>>> import numpy as np
>>> np.set_printoptions(precision=4, suppress=True, linewidth=200, sign=" ")
>>> rnd = lambda a: np.round(a, 4) + 0
>>> out = np.array([[2, 0, 3], [9, 9, 0]])
>>> E = out.T @ out
>>> print(E)
[[ 85  81   6]
 [ 81  81   0]
 [  6   0   9]]
>>> print(np.argsort(-np.linalg.norm(E, axis=0).round(6), kind="stable")[:3])
[ 0  1  2]
>>> print([round(float(x), 4) for x in np.linalg.svd(E, compute_uv=False)[:3]])
[164.1437, 10.8563, 0.0]
>>> vals, V = np.linalg.eigh(E)
>>> vec = np.array([0, 2, 1])
>>> print(rnd(V * np.maximum(vals, 0) @ V.T))
[[ 85.  81.   6.]
 [ 81.  81.   0.]
 [  6.   0.   9.]]
>>> print(vec @ E @ vec)
333
>>> print(vec @ E @ vec / (vec @ vec), rnd(vals[0]), rnd(vals[-1]))
66.6 0.0 164.1437
>>> out = np.array([[2, 2, 0], [-1, 2, 0], [2, 1, -1]])
>>> print(E @ out)
[[101 338  -6]
 [ 81 324   0]
 [ 30  21  -9]]
>>> print(np.einsum("ij,ij->i", E, E))
[ 13822  13122    117]
>>> print(np.linalg.matrix_rank(np.vstack([E, out.T])))
3
>>> print(np.vstack([E, out.T]).shape)
(6, 3)
>>> print(np.einsum("ik,kj->ij", E, out))
[[101 338  -6]
 [ 81 324   0]
 [ 30  21  -9]]
>>> Uu, sigma, Vh = np.linalg.svd(E)
>>> V = Vh[:(sigma > 1e-8).sum()]
>>> rng = np.random.default_rng(86364)
>>> vec = E[0] + 2 * E[2] + rng.integers(2) * np.eye(3)[2]
>>> print(vec)
[ 97.  81.  24.]
>>> print(np.linalg.matrix_rank(np.vstack([E, vec])))
2
>>> print(rnd(np.linalg.norm(vec - V.T @ V @ vec)))
0.0
>>> print(rnd(V.T @ V))
[[ 0.5909  0.4091  0.2727]
 [ 0.4091  0.5909 -0.2727]
 [ 0.2727 -0.2727  0.8182]]
>>> print(np.allclose(V.T @ V @ vec, vec))
True
>>> m1 = np.load("run14.npy")
>>> print(m1)
[[ 0.  1. -1. -1.]
 [ 0. -1.  0.  0.]
 [-2.  1. -1.  1.]
 [ 4.  1. -2. -4.]]
>>> ang = np.radians(36)
>>> r_ = np.eye(4)
>>> r_[1, 1] = r_[0, 0] = np.cos(ang)
>>> r_[1, 0], r_[0, 1] = -np.sin(ang), np.sin(ang)
>>> print(rnd(r_))
[[ 0.809   0.5878  0.      0.    ]
 [-0.5878  0.809   0.      0.    ]
 [ 0.      0.      1.      0.    ]
 [ 0.      0.      0.      1.    ]]
>>> out = m1 @ r_.T
>>> print(rnd(np.linalg.svd(m1, compute_uv=False)), rnd(np.linalg.svd(out, compute_uv=False)))
[ 6.3745  2.582   0.7746  0.3137] [ 6.3745  2.582   0.7746  0.3137]
>>> print(rnd(np.linalg.det(r_)), rnd(np.trace(r_)))
1.0 3.618
>>> print(np.allclose(m1 @ m1.T, out @ out.T))
True
>>> print(np.allclose(np.linalg.norm(m1, axis=1), np.linalg.norm(out, axis=1)))
True
>>> print(rnd(out))
[[ 0.5878  0.809  -1.     -1.    ]
 [-0.5878 -0.809   0.      0.    ]
 [-1.0302  1.9846 -1.      1.    ]
 [ 3.8239 -1.5421 -2.     -4.    ]]
>>> print(rnd(np.abs(np.linalg.eigvals(m1)).max()))
2.0
>>> assert m1 == m1.T
Traceback (most recent call last):
  File "<python-input-42>", line 1, in <module>
    assert m1 == m1.T
           ^^^^^^^^^^
ValueError: The truth value of an array with more than one element is ambiguous. Use a.any() or a.all()
>>> print((m1 + m1.T) / 2)
[[ 0.   0.5 -1.5  1.5]
 [ 0.5 -1.   0.5  0.5]
 [-1.5  0.5 -1.  -0.5]
 [ 1.5  0.5 -0.5 -4. ]]
>>> print(np.trace(m1))
-6.0
>>> print(rnd(np.linalg.det(m1)))
4.0
>>> m1.inv()
Traceback (most recent call last):
  File "<python-input-46>", line 1, in <module>
    m1.inv()
    ^^^^^^
AttributeError: 'numpy.ndarray' object has no attribute 'inv'
>>> print(rnd(np.linalg.matrix_power(m1, 4)))
[[-14. -15.  15.  15.]
 [  0.   1.   0.   0.]
 [ 30. -15.   1. -15.]
 [-60. -15.  30.  46.]]
>>> def softmax(z):
...     e = np.exp(z - z.max(axis=-1, keepdims=True))
...     return e / e.sum(axis=-1, keepdims=True)
... 
>>> print(rnd(softmax(m1[1])))
[ 0.2969  0.1092  0.2969  0.2969]
>>> print(rnd(softmax(m1[1] + 2)))
[ 0.2969  0.1092  0.2969  0.2969]
>>> print(rnd(softmax(10 * m1[1])))
[ 0.3333  0.      0.3333  0.3333]
>>> S = m1 @ m1.T / np.sqrt(4)
>>> print(rnd(softmax(S)))
[[ 0.1125  0.0152  0.0414  0.831 ]
 [ 0.1749  0.4754  0.1749  0.1749]
 [ 0.0466  0.0171  0.9359  0.0003]
 [ 0.      0.      0.      1.    ]]
